$ python3 -q
>>> import numpy as np
>>> np.set_printoptions(precision=3, suppress=True, linewidth=140, sign=" ")
>>> E = np.array([[4.0, 4.0, -4.0, 4.0],
...     [0.0, 4.0, 0.0, 0.0],
...     [0.0, 4.0, 0.0, 4.0],
...     [0.0, 0.0, 0.0, 4.0]])
>>> # looks like rank 3
>>> Uu, sigma, Vt = np.linalg.svd(E)
>>> sigma.round(3) + 0
array([ 9.798,  4.   ,  4.   ,  0.   ])
>>> out = Uu[:, :3] @ np.diag(sigma[:3]) @ Vt[:3]
>>> np.linalg.matrix_rank(E, rtol=0.05)
np.int64(3)
>>> np.round(np.linalg.norm(E - out) / np.linalg.norm(E), 3)
np.float64(0.0)
>>> out.round(3) + 0
array([[ 4.,  4., -4.,  4.],
       [ 0.,  4.,  0.,  0.],
       [ 0.,  4.,  0.,  4.],
       [ 0.,  0.,  0.,  4.]])
>>> np.round(np.abs(E - out).max(), 3)
np.float64(0.0)
>>> (E - E.T) / 2
array([[ 0.,  2., -2.,  2.],
       [-2.,  0., -2.,  0.],
       [ 2.,  2.,  0.,  2.],
       [-2.,  0., -2.,  0.]])
>>> np.trace(E)
np.float64(12.0)
>>> np.allclose(E @ E.T, E.T @ E)
False
>>> Uu, sigma, Vt = np.linalg.svd(E)
>>> V = Vt[:(sigma > 1e-8).sum()]
>>> rng = np.random.default_rng(523401)
>>> vec = E[0] + -1 * E[1] + rng.integers(2) * np.eye(4)[1]
>>> vec
array([ 4.,  0., -4.,  4.])
>>> np.diag(V.T @ V)
array([ 0.5,  1. ,  0.5,  1. ])
>>> np.round(V.T @ V, 3) + 0
array([[ 0.5,  0. , -0.5,  0. ],
       [ 0. ,  1. ,  0. ,  0. ],
       [-0.5,  0. ,  0.5,  0. ],
       [ 0. ,  0. ,  0. ,  1. ]])
>>> round(np.linalg.norm(vec - V.T @ V @ vec), 3)
np.float64(0.0)
>>> np.round(np.linalg.norm(E, 2) / np.linalg.norm(E), 3)
np.float64(0.866)
>>> np.argsort(-np.linalg.norm(E, axis=0).round(6), kind="stable")[:3]
array([ 1,  3,  0])
>>> data = np.array([[1.0, 0.0, 0.0, 0.0],
...     [0.0, -1.0, 0.0, 0.0],
...     [0.0, 0.0, 1.0, 0.0],
...     [0.0, 0.0, 0.0, -1.0]])
>>> data
array([[ 1.,  0.,  0.,  0.],
       [ 0., -1.,  0.,  0.],
       [ 0.,  0.,  1.,  0.],
       [ 0.,  0.,  0., -1.]])
>>> (np.linalg.matrix_power((data != 0) + (data.T != 0) + np.eye(4), 4) > 0).astype(int)
array([[ 1,  0,  0,  0],
       [ 0,  1,  0,  0],
       [ 0,  0,  1,  0],
       [ 0,  0,  0,  1]])
>>> (data != 0).astype(int)
array([[ 1,  0,  0,  0],
       [ 0,  1,  0,  0],
       [ 0,  0,  1,  0],
       [ 0,  0,  0,  1]])
>>> round(float(np.linalg.det(data)), 3)
1.0
>>> np.round(np.linalg.norm(data) ** 2 / np.linalg.norm(data, 2) ** 2, 3)
np.float64(4.0)
>>> np.linalg.norm(data, axis=0)
array([ 1.,  1.,  1.,  1.])
>>> round(float(np.linalg.norm(data, 2)), 3)
1.0
>>> round(float(np.linalg.norm(data, "nuc")), 3)
4.0
>>> round(float(np.linalg.norm(data[0], 1)), 3), np.round(np.linalg.norm(data[0], np.inf), 3)
(1.0, np.float64(1.0))
>>> data[0] @ data[1]
np.float64(0.0)
>>> round(np.linalg.norm(data, 1), 3), np.round(np.linalg.norm(data, np.inf), 3)
(np.float64(1.0), np.float64(1.0))
>>> np.linalg.norm(data, axis=1).argmax()
np.int64(0)
>>> J = np.load("w.npy")
>>> J
array([[ -0.367,   0.293,   0.009],
       [  9.471,  -7.577,   0.004],
       [  6.494,  -5.21 ,   0.013],
       [  0.24 ,  -0.231,  -0.003],
       [ -3.246,   2.587,  -0.022],
       [ -6.484,   5.132,  -0.02 ],
       [  6.009,  -4.828,  -0.031],
       [ -2.437,   1.993,   0.011],
       [ -0.74 ,   0.602,   0.   ],
       [ -1.361,   1.094,  -0.036],
       [  8.268,  -6.625,  -0.002],
       [ -4.693,   3.752,  -0.026],
       [ -0.015,   0.005,  -0.019],
       [ 14.389, -11.49 ,  -0.017],
       [ -2.949,   2.364,  -0.022],
       [  9.087,  -7.262,  -0.002],
       [ -4.367,   3.471,   0.005],
       [ -2.246,   1.82 ,  -0.023],
       [  1.983,  -1.565,   0.001],
       [ -5.432,   4.341,   0.015],
       [ -6.88 ,   5.46 ,   0.006],
       [ -4.172,   3.309,  -0.029],
       [  1.544,  -1.187,  -0.01 ]])
>>> cov = np.cov(J, rowvar=False)
>>> cov.shape
(3, 3)
>>> np.round(np.linalg.eigvalsh(cov)[::-1], 3) + 0
array([ 54.803,   0.   ,   0.   ])
>>> np.corrcoef(J.T)
array([[ 1.   , -1.   ,  0.091],
       [-1.   ,  1.   , -0.091],
       [ 0.091, -0.091,  1.   ]])
>>> np.linalg.matrix_rank(data)
np.int64(4)
>>> np.unravel_index(np.abs(data).argmax(), data.shape)
(np.int64(0), np.int64(0))
>>> np.count_nonzero(data)
np.int64(4)
>>> np.diff(data, axis=0)
array([[-1., -1.,  0.,  0.],
       [ 0.,  1.,  1.,  0.],
       [ 0.,  0., -1., -1.]])
>>> D = np.linalg.norm(J[:, None] - J[None], axis=-1)
>>> D.shape
(23, 23)
>>> D[:5, :5]
array([[  0.   ,  12.599,   8.795,   0.802,   3.681],
       [ 12.599,   0.   ,   3.803,  11.797,  16.28 ],
       [  8.795,   3.803,   0.   ,   7.994,  12.476],
       [  0.802,  11.797,   7.994,   0.   ,   4.483],
       [  3.681,  16.28 ,  12.476,   4.483,   0.   ]])
>>> D.mean(axis=1).argmax()
np.int64(13)
>>> np.unravel_index(D.round(6).argmax(), D.shape)
(np.int64(13), np.int64(20))
>>> np.flatnonzero(D[16] < D.mean() / 2)
array([  4,   5,   7,   9,  11,  14,  16,  17,  19,  20,  21])
>>> M = np.load("dump.npy")
>>> M
array([[ 0,  4,  2,  0,  3],
       [ 1,  0,  2,  3,  5],
       [ 3,  2,  3,  5,  3],
       [ 4,  3,  5,  1,  2],
       [ 1,  3,  2,  2,  1]])
>>> out = M + rng.integers(-2, 3, (5, 4)) @ rng.integers(-2, 3, (4, 5))
>>> out
array([[ 6, 10,  5,  1, 10],
       [ 0,  5,  0,  0,  6],
       [11, 11,  7,  1,  5],
       [ 1,  1, -1,  1, -1],
       [ 1,  4,  5,  0,  0]])
>>> np.linalg.matrix_rank(out - M, tol=1e-8)
np.int64(4)
>>> np.abs(out - M).sum(axis=1)
array([ 23,  12,  27,  14,   7])
>>> out - M
array([[ 6,  6,  3,  1,  7],
       [-1,  5, -2, -3,  1],
       [ 8,  9,  4, -4,  2],
       [-3, -2, -6,  0, -3],
       [ 0,  1,  3, -2, -1]])
>>> P = np.triu(np.array([[2, 2, 2, 0, 0],
...     [0, 1, 3, 3, 2],
...     [3, 1, 0, 2, 0],
...     [0, 0, 2, 3, 0],
...     [1, 2, 0, 1, 0]]), 1) + np.eye(5)
>>> out = P @ M @ np.linalg.inv(P)
>>> np.linalg.matrix_rank(out)
np.int64(5)
>>> np.round(np.linalg.det(out), 3)
np.float64(164.0)
>>> np.poly(out)
array([   1.,   -5.,  -69., -201., -269., -164.])
>>> T = np.stack([M, -3 * M, M[::-1]])
>>> np.linalg.matrix_rank(T.reshape(3, -1))
np.int64(2)
>>> np.linalg.norm(T, axis=(1, 2))
array([ 14.071,  42.214,  14.071])
>>> r0 = np.array([3, 5])
>>> np.array([np.convolve(row, r0, "same") for row in M])
array([[  0,  12,  26,  10,   9],
       [  3,   5,   6,  19,  30],
       [  9,  21,  19,  30,  34],
       [ 12,  29,  30,  28,  11],
       [  3,  14,  21,  16,  13]])
>>> np.convolve(M[1], r0)
array([  3,   5,   6,  19,  30,  25])
>>> X = np.load("layer7.npy")
>>> X
array([[ 9,  6, -3,  6, -9],
       [ 6,  8, -2, 10,  0],
       [-3, -2,  1, -2,  3],
       [ 6, 10, -2, 13,  3],
       [-9,  0,  3,  3, 18]])
>>> # looks like rank 2
>>> Uu, sigma, Vt = np.linalg.svd(X)
>>> np.argmax(sigma[:-1] / (sigma[1:] + 1e-6)) + 1
np.int64(2)
>>> out = Uu[:, :2] @ np.diag(sigma[:2]) @ Vt[:2]
>>> out.round(3) + 0
array([[ 9.,  6., -3.,  6., -9.],
       [ 6.,  8., -2., 10.,  0.],
       [-3., -2.,  1., -2.,  3.],
       [ 6., 10., -2., 13.,  3.],
       [-9.,  0.,  3.,  3., 18.]])
>>> np.linalg.matrix_rank(X, rtol=0.05)
np.int64(2)
>>> w, V = np.linalg.eigh(X)
>>> vec = np.array([2, 3, -2, 3, -1])
>>> np.round(V * np.abs(w) @ V.T, 3) + 0
array([[ 9.,  6., -3.,  6., -9.],
       [ 6.,  8., -2., 10.,  0.],
       [-3., -2.,  1., -2.,  3.],
       [ 6., 10., -2., 13.,  3.],
       [-9.,  0.,  3.,  3., 18.]])
>>> np.abs(X).sum(axis=1).max(), np.round(np.abs(w).max(), 3)
(np.int64(34), np.float64(27.193))
>>> round(vec @ X @ vec / (vec @ vec), 3), round(float(w[0]), 3), np.round(w[-1], 3)
(np.float64(24.926), -0.0, np.float64(27.193))
>>> r = np.linalg.matrix_rank(X)
>>> r
np.int64(2)
>>> null = np.linalg.svd(X)[2][r:].T
>>> np.linalg.matrix_rank(X.T @ X), np.linalg.matrix_rank(X @ X.T)
(np.int64(2), np.int64(2))
>>> [int(np.linalg.matrix_rank(X[:i])) for i in range(1, len(X) + 1)]
[1, 2, 2, 2, 2]
>>> np.round(X @ null, 3) + 0
array([[ 0.,  0.,  0.],
       [ 0.,  0.,  0.],
       [ 0.,  0.,  0.],
       [ 0.,  0.,  0.],
       [ 0.,  0.,  0.]])
>>> [int(np.linalg.matrix_rank(np.delete(X, i, axis=0))) for i in range(5)]
[2, 2, 2, 2, 2]
